>>> import numpy as np
>>> import numpy.linalg as la
>>> np.set_printoptions(precision=3, suppress=True, linewidth=140)
>>> rd = lambda a: np.round(a, 3) + 0
>>> M = np.load("case3.npy")
>>> M
array([[-2.6,  0.1,  1. , -0.5, -1. , -1.4,  1.5, -0.1, -0.7, -2.1,  0.1, -1. , -1.5],
       [ 0.4, -1.3,  0.4, -1. ,  0.5, -1.5, -1.3,  0.8,  0.2, -0.5,  0.9,  2.5, -0.1],
       [ 0.2,  0. ,  0.7,  0.8, -0.9, -1.2,  0.7,  1.4, -1.6, -1.8,  1.2,  1. , -0.6],
       [ 1.1, -0.6, -3. , -1.5, -0.3,  1. , -2.2,  1. ,  1. , -1.2,  1.3,  1.4,  0.2],
       [ 0.4, -0.4,  0.9,  0.7,  0.1, -0.6,  1.7,  0.3, -1. , -0.3, -0.3, -0.8,  0. ],
       [ 2.7,  1.3, -1.7, -1.9,  1.1,  0.5,  0.7, -0.8, -0.3,  0.3,  0.1, -0.5, -0.3],
       [-0.4,  0.7,  0.5,  1.6, -1.1, -2.2, -0.3, -0.1,  1. , -0.3,  0.9, -0.8,  0.8],
       [-1.1, -0.9,  0.1,  0.8, -1.6,  0.5, -0.3,  0.8, -1.1,  0.1,  0.1,  0.4,  1.1],
       [-1.4,  1.2, -0.4, -1. ,  1.2,  0. ,  0.2, -1. ,  0.8,  2.4,  0.7, -1.7, -0.5],
       [ 0.2,  0.1,  0.7, -0.6, -0.6,  0.1,  1.1, -1.8,  0.6,  1.4, -0.1, -1.3, -0.7]])
>>> def softmax(z):
...     e = np.exp(z - z.max(axis=-1, keepdims=True))
...     return e / e.sum(axis=-1, keepdims=True)
... 
>>> rd(softmax(M[9]))
array([0.071, 0.064, 0.117, 0.032, 0.032, 0.064, 0.174, 0.01 , 0.106, 0.235, 0.052, 0.016, 0.029])
>>> rd(softmax(M[9] + 3))
array([0.071, 0.064, 0.117, 0.032, 0.032, 0.064, 0.174, 0.01 , 0.106, 0.235, 0.052, 0.016, 0.029])
>>> scores = M @ M.T / np.sqrt(13)
>>> softmax(scores).round(6).argmax(axis=1)
array([0, 1, 2, 3, 4, 5, 6, 7, 8, 9])
>>> x0 = np.array([1, 1, 0, 0, 0, 1, 0, 2, 0, 0, 0, 1, 0])
>>> rd((M * x0).sum(axis=1))
array([-5.1,  1.7,  2.8,  4.9, -0.8,  2.4, -2.9,  0.5, -3.9, -4.5])
>>> rd(np.einsum("ij,j->i", M, x0))
array([-5.1,  1.7,  2.8,  4.9, -0.8,  2.4, -2.9,  0.5, -3.9, -4.5])
>>> M * x0
array([[-2.6,  0.1,  0. , -0. , -0. , -1.4,  0. , -0.2, -0. , -0. ,  0. , -1. , -0. ],
       [ 0.4, -1.3,  0. , -0. ,  0. , -1.5, -0. ,  1.6,  0. , -0. ,  0. ,  2.5, -0. ],
       [ 0.2,  0. ,  0. ,  0. , -0. , -1.2,  0. ,  2.8, -0. , -0. ,  0. ,  1. , -0. ],
       [ 1.1, -0.6, -0. , -0. , -0. ,  1. , -0. ,  2. ,  0. , -0. ,  0. ,  1.4,  0. ],
       [ 0.4, -0.4,  0. ,  0. ,  0. , -0.6,  0. ,  0.6, -0. , -0. , -0. , -0.8,  0. ],
       [ 2.7,  1.3, -0. , -0. ,  0. ,  0.5,  0. , -1.6, -0. ,  0. ,  0. , -0.5, -0. ],
       [-0.4,  0.7,  0. ,  0. , -0. , -2.2, -0. , -0.2,  0. , -0. ,  0. , -0.8,  0. ],
       [-1.1, -0.9,  0. ,  0. , -0. ,  0.5, -0. ,  1.6, -0. ,  0. ,  0. ,  0.4,  0. ],
       [-1.4,  1.2, -0. , -0. ,  0. ,  0. ,  0. , -2. ,  0. ,  0. ,  0. , -1.7, -0. ],
       [ 0.2,  0.1,  0. , -0. , -0. ,  0.1,  0. , -3.6,  0. ,  0. , -0. , -1.3, -0. ]])
>>> (M @ x0).argmax()
np.int64(3)
>>> la.norm(M @ x0) <= la.norm(M, 2) * la.norm(x0) + 1e-9
np.True_
>>> rd(M @ np.ones(13))
array([-8.2,  0. , -0.1, -1.8,  0.7,  1.2,  0.3, -1.1,  0.5, -0.9])
>>> W0 = np.loadtxt("w.csv", delimiter=",")
>>> rd(W0)
array([[ 1.34 , -0.664,  0.241, -0.048, -0.091,  0.464],
       [-0.664,  2.421,  0.549, -0.647,  0.29 , -0.075],
       [ 0.241,  0.549,  1.702,  0.087, -0.369,  0.802],
       [-0.048, -0.647,  0.087,  0.638,  0.765,  0.158],
       [-0.091,  0.29 , -0.369,  0.765,  2.645,  0.226],
       [ 0.464, -0.075,  0.802,  0.158,  0.226,  2.255]])
>>> # rank 5
>>> other = np.array([[-5, 0], [-5, -1], [-2, 5], [-3, -1], [2, 4], [5, 3]])
>>> la.matrix_rank(np.vstack([W0, other.T]))
np.int64(6)
>>> rd(other.T @ W0.T)
array([[-1.58 , -7.737, -4.346,  3.704,  3.866,  7.704],
       [ 2.949,  1.903,  8.802,  3.978,  8.354, 11.594]])
>>> la.matrix_rank(W0 @ other)
np.int64(2)
>>> np.vstack([W0, other.T]).shape
(8, 6)
>>> vals, V = la.eigh(W0)
>>> x0 = np.array([1, -2, 1, 2, 1, 1])
>>> rd(V * np.maximum(vals, 0) @ V.T)
array([[ 1.34 , -0.664,  0.241, -0.048, -0.091,  0.464],
       [-0.664,  2.421,  0.549, -0.647,  0.29 , -0.075],
       [ 0.241,  0.549,  1.702,  0.087, -0.369,  0.802],
       [-0.048, -0.647,  0.087,  0.638,  0.765,  0.158],
       [-0.091,  0.29 , -0.369,  0.765,  2.645,  0.226],
       [ 0.464, -0.075,  0.802,  0.158,  0.226,  2.255]])
>>> rd(la.eigvalsh(W0[1:, 1:]))
array([0.062, 1.   , 2.598, 3.   , 3.   ])
>>> rd(softmax(10 * W0[1]))
array([0., 1., 0., 0., 0., 0.])
>>> rd(softmax(W0[1] + 5))
array([0.032, 0.691, 0.106, 0.032, 0.082, 0.057])
>>> rd(softmax(W0).sum(axis=1))
array([1., 1., 1., 1., 1., 1.])
>>> scores = W0 @ W0.T / np.sqrt(6)
>>> softmax(scores).round(6).argmax(axis=1)
array([0, 1, 2, 4, 4, 5])
>>> rd(softmax(scores)[1] @ W0)
array([-0.459,  1.913,  0.595, -0.428,  0.37 ,  0.126])
>>> r0, v = W0[3], W0[0]
>>> rd(r0 @ v)
np.float64(0.359)
>>> rd(r0 @ r0)
np.float64(1.445)
>>> pr = (r0 @ v) / (r0 @ r0) * r0
>>> la.matrix_rank(np.outer(r0, v))
np.int64(1)
>>> vals, V = la.eigh(W0)
>>> rd(V.T @ V)
array([[1., 0., 0., 0., 0., 0.],
       [0., 1., 0., 0., 0., 0.],
       [0., 0., 1., 0., 0., 0.],
       [0., 0., 0., 1., 0., 0.],
       [0., 0., 0., 0., 1., 0.],
       [0., 0., 0., 0., 0., 1.]])
>>> rd(la.svd(W0, compute_uv=False))
array([3., 3., 3., 1., 1., 0.])
>>> rd(V.T @ W0 @ V)
array([[0., 0., 0., 0., 0., 0.],
       [0., 1., 0., 0., 0., 0.],
       [0., 0., 1., 0., 0., 0.],
       [0., 0., 0., 3., 0., 0.],
       [0., 0., 0., 0., 3., 0.],
       [0., 0., 0., 0., 0., 3.]])
>>> rd(la.eigvalsh(W0 @ W0))
array([0., 1., 1., 9., 9., 9.])
>>> rd(vals)
array([0., 1., 1., 3., 3., 3.])
>>> (vals > 1e-8).sum(), (vals < -1e-8).sum()
(np.int64(5), np.int64(0))
>>> A = np.loadtxt("block18.csv", delimiter=",")
>>> A
array([[ 1.247,  2.053,  1.332, -2.097,  0.631, -0.012, -1.057, -2.526,  1.781, -1.413],
       [-3.014,  1.419, -1.837, -1.462, -0.641, -1.145,  1.047, -1.03 , -1.319, -1.665],
       [ 1.573, -0.006,  2.725, -1.966, -1.554,  0.25 ,  0.252, -1.75 , -2.046, -1.202],
       [ 1.847, -1.014,  0.827,  0.68 ,  1.881, -0.817, -1.573, -1.894,  1.89 , -2.361],
       [-0.111,  1.805,  0.383, -3.319, -1.577, -0.697,  0.224, -1.992,  1.599, -1.01 ],
       [-0.413, -1.434, -0.554,  0.698, -1.275,  0.151,  1.433,  3.048,  0.301, -2.982],
       [-1.242,  0.013,  1.852,  2.106, -0.253,  1.908, -0.521, -2.35 , -1.8  , -1.688],
       [ 1.232,  0.285, -2.028, -3.415,  2.689,  0.032, -0.378,  0.471,  0.114, -0.141],
       [-1.147, -1.178, -0.503, -1.185,  0.627,  2.246, -2.36 , -2.624,  0.384, -1.612],
       [ 2.306, -2.538, -1.215,  0.566,  2.09 ,  0.283, -1.716, -0.412,  1.839,  0.709],
       [ 1.753, -0.494, -1.197,  0.484, -1.279, -1.163, -3.982,  0.142, -0.053, -1.074],
       [-0.617, -1.198, -3.244,  1.129,  2.09 ,  0.59 , -2.185, -0.676, -0.841, -0.857],
       [ 0.958,  0.564,  1.006, -0.77 , -1.349,  2.148, -2.954,  1.405,  0.587, -2.164],
       [ 0.67 ,  0.553,  1.746,  0.711,  1.429, -3.298, -0.207, -1.713, -2.106, -0.598],
       [-1.631,  0.341, -1.979, -0.511,  1.929,  1.325, -0.635,  0.623, -3.168,  1.319],
       [ 1.404,  3.251, -2.298, -0.101,  1.377, -0.66 ,  1.626, -0.776, -1.263, -0.026],
       [ 0.98 ,  0.45 ,  3.   , -1.203,  2.639,  0.057, -0.944, -2.242, -0.707,  0.067],
       [-3.893, -0.676, -0.262,  1.709, -1.379,  0.793, -1.891,  0.089, -0.27 , -0.466],
       [-1.588,  0.47 , -1.886, -1.478, -1.94 , -0.72 , -3.287,  0.153,  1.182,  0.099],
       [ 2.031, -0.537,  2.189, -3.25 , -1.08 , -0.449, -1.099,  0.669, -1.461,  0.279],
       [-0.21 ,  0.098,  0.098,  0.823, -2.136,  1.375, -2.063, -3.393, -0.518,  1.332],
       [-1.133, -0.231,  3.125,  1.86 , -1.846,  0.047,  0.181, -2.241, -0.318,  1.367],
       [ 1.541,  0.728,  1.24 ,  1.337,  0.078, -0.459,  0.647,  2.575, -0.779, -3.301]])
>>> x0 = np.array([2, -3, -2, -2, 3, -3, 3, -2, 0, -2])
>>> y = A @ x0
>>> coef, lr = np.zeros(10), 1 / la.norm(A, 2) ** 2
>>> for i in range(6):
...     coef -= lr * A.T @ (A @ coef - y)
...     if i % 1 == 0: print(i, round(la.norm(A @ coef - y), 3))
... 
0 21.623
1 16.134
2 13.306
3 11.249
4 9.619
5 8.282
>>> rd(coef)
array([ 1.86 , -1.412, -1.472, -1.571,  3.476, -2.521,  2.251, -1.275,  0.318, -1.542])
